$ python -q
>>> import numpy as np
>>> np.set_printoptions(precision=2, suppress=True, linewidth=160)
>>> arr = np.array([[9, 4, 0, 0, 0, 0],
...     [9, -1, 0, 0, 0, 0],
...     [8, -8, 0, 0, 0, 0],
...     [0, 0, 9, 4, 0, 0],
...     [0, 0, 9, -1, 0, 0],
...     [0, 0, 8, -8, 0, 0],
...     [0, 0, 0, 0, 9, 4],
...     [0, 0, 0, 0, 9, -1],
...     [0, 0, 0, 0, 8, -8]])
>>> print(arr)
[[ 9  4  0  0  0  0]
 [ 9 -1  0  0  0  0]
 [ 8 -8  0  0  0  0]
 [ 0  0  9  4  0  0]
 [ 0  0  9 -1  0  0]
 [ 0  0  8 -8  0  0]
 [ 0  0  0  0  9  4]
 [ 0  0  0  0  9 -1]
 [ 0  0  0  0  8 -8]]
>>> x = np.array([6, -3, 9, -7, -5, 8])
>>> target = arr @ x
>>> beta, lr = np.zeros(6), 1 / np.linalg.norm(arr, 2) ** 2
>>> for i in range(8):
...     beta -= lr * arr.T @ (arr @ beta - target)
...     if i % 2 == 0: print(i, round(np.linalg.norm(arr @ beta - target), 2))
... 
0 48.56
2 23.32
4 11.2
6 5.38
>>> print(np.round(np.linalg.cond(arr), 2))
1.8
>>> data = np.loadtxt("w.csv", delimiter=",")
>>> print(data)
[[1. 0. 0. 0.]
 [0. 0. 1. 0.]
 [0. 1. 0. 0.]
 [0. 0. 0. 1.]]
>>> w, V = np.linalg.eigh(data)
>>> print(np.linalg.eigvalsh(data + 5 * np.eye(4)))
[4. 6. 6. 6.]
>>> print(np.linalg.svd(data, compute_uv=False))
[1. 1. 1. 1.]
>>> print(np.round(V.T @ V, 2) + 0)
[[1. 0. 0. 0.]
 [0. 1. 0. 0.]
 [0. 0. 1. 0.]
 [0. 0. 0. 1.]]
>>> print(w.sum(), np.trace(data))
2.0 2.0
>>> print(np.round(V.T @ data @ V, 2) + 0)
[[-1.  0.  0.  0.]
 [ 0.  1.  0.  0.]
 [ 0.  0.  1.  0.]
 [ 0.  0.  0.  1.]]
>>> print(np.unique(w.round(6) + 0, return_counts=True)[1])
[1 3]
>>> print(np.round(V @ np.diag(w) @ V.T, 2) + 0)
[[1. 0. 0. 0.]
 [0. 0. 1. 0.]
 [0. 1. 0. 0.]
 [0. 0. 0. 1.]]
>>> print(np.all(np.linalg.eigvalsh(data) > 0))
False
>>> print([round(float(np.linalg.det(data[:i, :i])), 2) + 0 for i in range(1, 5)])
[1.0, 0.0, -1.0, -1.0]
>>> X = np.load("data.npy")
>>> print(X)
[[ 2.3  0.   3. ]
 [-3.   2.3 -2. ]
 [ 2.   0.   3.3]]
>>> O, r_ = np.linalg.qr(X)
>>> print(O.shape, r_.shape)
(3, 3) (3, 3)
>>> print(O.round(2) + 0)
[[-0.54 -0.53 -0.66]
 [ 0.7  -0.71  0.  ]
 [-0.47 -0.46  0.75]]
>>> print(np.round(O.T @ O, 2) + 0)
[[1. 0. 0.]
 [0. 1. 0.]
 [0. 0. 1.]]
>>> print(np.round(abs(r_[0, 0]), 2), np.round(np.linalg.norm(X[:, 0]), 2))
4.28 4.28
>>> print(np.round(np.linalg.norm(X, 2), 2))
6.52
>>> print(round(np.linalg.norm(X, "nuc"), 2))
8.99
>>> print(round(np.linalg.norm(X[0] - X[2]), 2))
0.42
>>> print(np.round(np.linalg.norm(X[0], 1), 2), np.round(np.linalg.norm(X[0], np.inf), 2))
5.3 3.0
>>> print(np.linalg.norm(X, axis=1))
[3.78 4.28 3.86]
>>> print(np.linalg.matrix_power(X, 2))
[[ 11.29   0.    16.8 ]
 [-17.8    5.29 -20.2 ]
 [ 11.2    0.    16.89]]
>>> print(np.round(np.linalg.det(X), 2))
3.66
>>> print(np.sort(np.abs(np.linalg.eigvals(X))))
[0.3 2.3 5.3]
>>> print(np.allclose(X @ X.T, X.T @ X))
False
>>> print(round(np.trace(X), 2))
7.9
>>> print(np.allclose(X, X.T))
False
>>> print((X - X.T) / 2)
[[ 0.   1.5  0.5]
 [-1.5  0.  -1. ]
 [-0.5  1.   0. ]]
>>> X.inv()
Traceback (most recent call last):
  File "<python-input-40>", line 1, in <module>
    X.inv()
    ^^^^^
AttributeError: 'numpy.ndarray' object has no attribute 'inv'
>>> W1 = np.array([[3, 0, 1, 3, -3], [-2, 3, -2, -2, 2], [-2, 0, 1, -3, -3]])
>>> beta = np.array([-2, 1, -2, 1, 0])
>>> hid = np.maximum(X @ W1 + beta, 0)
>>> print(hid)
[[ 0.   1.   3.3  0.   0. ]
 [ 0.   7.9  0.   0.  19.6]
 [ 0.   1.   3.3  0.   0. ]]
>>> print((hid > 0).astype(int))
[[0 1 1 0 0]
 [0 1 0 0 1]
 [0 1 1 0 0]]
>>> print(np.linalg.matrix_rank(hid))
2
>>> cent = np.array([[4, 3, 7], [2, 3, 0], [5, 4, 7], [2, 2, 4], [2, 8, 7]])
>>> print(W1 @ cent)
[[ 17  -5  19]
 [-12   7 -22]
 [-15 -32 -40]]
>>> print((hid @ cent).round(6).argmax(axis=1))
[2 1 2]
>>> B = np.array([[-2, -2], [-1, -1], [1, 1]])
>>> print(np.vstack([X, B.T]).shape)
(5, 3)
>>> print(np.einsum("ik,kj->ij", X, B))
[[-1.6 -1.6]
 [ 1.7  1.7]
 [-0.7 -0.7]]
>>> B @ X
Traceback (most recent call last):
  File "<python-input-53>", line 1, in <module>
    B @ X
    ~~^~~
ValueError: matmul: Input operand 1 has a mismatch in its core dimension 0, with gufunc signature (n?,k),(k,m?)->(n?,m?) (size 3 is different from 2)
>>> A = np.load("case1.npy")
>>> print(A)
[[-7.98 -2.63 -7.88]
 [ 3.12  1.06  3.  ]
 [ 0.5   0.21  0.44]
 [-2.23 -0.68 -2.21]
 [ 0.5   0.27  0.61]
 [ 1.74  0.59  1.59]
 [-1.39 -0.39 -1.42]
 [ 3.03  1.01  3.11]
 [ 3.3   1.07  3.35]
 [ 7.36  2.42  7.24]
 [ 0.48  0.17  0.45]
 [ 0.43  0.13  0.47]
 [-4.08 -1.47 -4.03]
 [-1.28 -0.39 -1.39]
 [ 2.43  0.73  2.5 ]
 [ 4.46  1.48  4.48]
 [-0.1  -0.12 -0.15]
 [-4.26 -1.53 -4.33]
 [ 1.93  0.62  1.87]
 [-0.83 -0.29 -0.8 ]
 [ 3.96  1.4   4.  ]
 [ 1.03  0.31  1.08]
 [ 3.72  1.21  3.76]
 [ 4.69  1.49  4.62]
 [ 4.98  1.77  5.04]
 [ 1.33  0.52  1.37]
 [ 1.7   0.61  1.76]]
>>> x = np.array([-1, 0, -2])
>>> target = A @ x
>>> print(np.round(np.linalg.pinv(A) @ A, 2) + 0)
[[1. 0. 0.]
 [0. 1. 0.]
 [0. 0. 1.]]
>>> rng = np.random.default_rng(544)
>>> target = target + 0.3 * rng.normal(size=27)
>>> print(target)
[ 24.01  -9.13  -1.41   6.85  -1.84  -5.57   4.11  -9.1  -10.18 -21.38  -1.38  -1.48  11.9    4.02  -7.24 -13.64   0.15  12.92  -5.91   2.41 -11.58  -3.55
 -11.72 -13.36 -14.55  -4.11  -5.17]
>>> beta, *_ = np.linalg.lstsq(A, target)
>>> print(np.round(A.T @ (target - A @ beta), 2) + 0)
[0. 0. 0.]
>>> print(beta.round())
[-2.  1. -2.]
>>> print([round(float(np.linalg.norm(np.linalg.solve(A.T @ A + lam * np.eye(3), A.T @ target))), 2) for lam in (0, 1, 10, 100)])
[2.41, 2.05, 2.02, 1.78]
